% python3 -q
>>> import numpy as np
>>> np.set_printoptions(suppress=True, linewidth=140)
>>> rnd = lambda a: np.round(a, 2) + 0
>>> mat = np.vander(np.arange(10) - 2, 4, increasing=True)
>>> mat
array([[  1,  -2,   4,  -8],
       [  1,  -1,   1,  -1],
       [  1,   0,   0,   0],
       [  1,   1,   1,   1],
       [  1,   2,   4,   8],
       [  1,   3,   9,  27],
       [  1,   4,  16,  64],
       [  1,   5,  25, 125],
       [  1,   6,  36, 216],
       [  1,   7,  49, 343]])
>>> np.linalg.cond(mat) > 100
np.True_
>>> round(np.log10(np.linalg.cond(mat)))
2
>>> W1 = np.array([[1, 2, -1, 0, -2, -1],
...     [-3, -3, 2, -3, -1, 3],
...     [3, -3, 1, 3, 2, 0],
...     [-2, 1, -1, 0, 0, -1]])
>>> beta = np.array([-4, -7, -8, 8, 7, 5])
>>> H = np.maximum(mat @ W1 + beta, 0)
>>> (H > 0).mean(axis=0)
array([0.2, 0.3, 0. , 1. , 1. , 0.5])
>>> H
array([[ 31,   0,   0,  26,  15,   6],
       [  5,   0,   0,  14,   8,   2],
       [  0,   0,   0,   8,   5,   4],
       [  0,   0,   0,   8,   6,   6],
       [  0,   0,   0,  14,  11,   2],
       [  0,   0,   0,  26,  20,   0],
       [  0,   0,   0,  44,  33,   0],
       [  0,  30,   0,  68,  50,   0],
       [  0,  85,   0,  98,  71,   0],
       [  0, 170,   0, 134,  96,   0]])
>>> (H > 0).astype(int)
array([[1, 0, 0, 1, 1, 1],
       [1, 0, 0, 1, 1, 1],
       [0, 0, 0, 1, 1, 1],
       [0, 0, 0, 1, 1, 1],
       [0, 0, 0, 1, 1, 1],
       [0, 0, 0, 1, 1, 0],
       [0, 0, 0, 1, 1, 0],
       [0, 1, 0, 1, 1, 0],
       [0, 1, 0, 1, 1, 0],
       [0, 1, 0, 1, 1, 0]])
>>> W2 = np.array([[2, 0], [2, 0], [2, 1], [1, 1], [-2, 0], [2, -2]])
>>> W1 @ W2
array([[ 6,  1],
       [-3, -7],
       [ 1,  4],
       [-6,  1]])
>>> H @ W2
array([[ 70,  14],
       [ 12,  10],
       [  6,   0],
       [  8,  -4],
       [ -4,  10],
       [-14,  26],
       [-22,  44],
       [ 28,  68],
       [126,  98],
       [282, 134]])
>>> O, V = np.linalg.qr(mat[:, :3])[0], np.linalg.qr(mat[:, 3:])[0]
>>> s = np.linalg.svd(O.T @ V, compute_uv=False)
>>> rnd(s)
array([0.99])
>>> x0 = np.array([9, 2, 0, 7])
>>> rhs = mat @ x0
>>> beta, lr = np.zeros(4), 1 / np.linalg.norm(mat, 2) ** 2
>>> for i in range(30):
...     beta -= lr * mat.T @ (mat @ beta - rhs)
...     if i % 5 == 0: print(i, round(np.linalg.norm(mat @ beta - rhs), 2))
... 
0 19.18
5 19.16
10 19.13
15 19.11
20 19.08
25 19.06
>>> rnd(np.linalg.cond(mat))
np.float64(252.81)
>>> def softmax(z):
...     e = np.exp(z - z.max(axis=-1, keepdims=True))
...     return e / e.sum(axis=-1, keepdims=True)
... 
>>> rnd(softmax(mat[5] + -3))
array([0., 0., 0., 1.])
>>> scores = mat @ mat.T / np.sqrt(4)
>>> softmax(scores)[5] @ mat
array([  1.,   7.,  49., 343.])
>>> rnd(softmax(scores))
array([[1.  , 0.  , 0.  , 0.  , 0.  , 0.  , 0.  , 0.  , 0.  , 0.  ],
       [0.99, 0.  , 0.  , 0.  , 0.  , 0.  , 0.  , 0.  , 0.  , 0.  ],
       [0.1 , 0.1 , 0.1 , 0.1 , 0.1 , 0.1 , 0.1 , 0.1 , 0.1 , 0.1 ],
       [0.  , 0.  , 0.  , 0.  , 0.  , 0.  , 0.  , 0.  , 0.  , 1.  ],
       [0.  , 0.  , 0.  , 0.  , 0.  , 0.  , 0.  , 0.  , 0.  , 1.  ],
       [0.  , 0.  , 0.  , 0.  , 0.  , 0.  , 0.  , 0.  , 0.  , 1.  ],
       [0.  , 0.  , 0.  , 0.  , 0.  , 0.  , 0.  , 0.  , 0.  , 1.  ],
       [0.  , 0.  , 0.  , 0.  , 0.  , 0.  , 0.  , 0.  , 0.  , 1.  ],
       [0.  , 0.  , 0.  , 0.  , 0.  , 0.  , 0.  , 0.  , 0.  , 1.  ],
       [0.  , 0.  , 0.  , 0.  , 0.  , 0.  , 0.  , 0.  , 0.  , 1.  ]])
>>> rnd(softmax(scores + np.triu(np.full(scores.shape, -np.inf), 1)))
array([[1.  , 0.  , 0.  , 0.  , 0.  , 0.  , 0.  , 0.  , 0.  , 0.  ],
       [1.  , 0.  , 0.  , 0.  , 0.  , 0.  , 0.  , 0.  , 0.  , 0.  ],
       [0.33, 0.33, 0.33, 0.  , 0.  , 0.  , 0.  , 0.  , 0.  , 0.  ],
       [0.01, 0.1 , 0.16, 0.73, 0.  , 0.  , 0.  , 0.  , 0.  , 0.  ],
       [0.  , 0.  , 0.  , 0.  , 1.  , 0.  , 0.  , 0.  , 0.  , 0.  ],
       [0.  , 0.  , 0.  , 0.  , 0.  , 1.  , 0.  , 0.  , 0.  , 0.  ],
       [0.  , 0.  , 0.  , 0.  , 0.  , 0.  , 1.  , 0.  , 0.  , 0.  ],
       [0.  , 0.  , 0.  , 0.  , 0.  , 0.  , 0.  , 1.  , 0.  , 0.  ],
       [0.  , 0.  , 0.  , 0.  , 0.  , 0.  , 0.  , 0.  , 1.  , 0.  ],
       [0.  , 0.  , 0.  , 0.  , 0.  , 0.  , 0.  , 0.  , 0.  , 1.  ]])
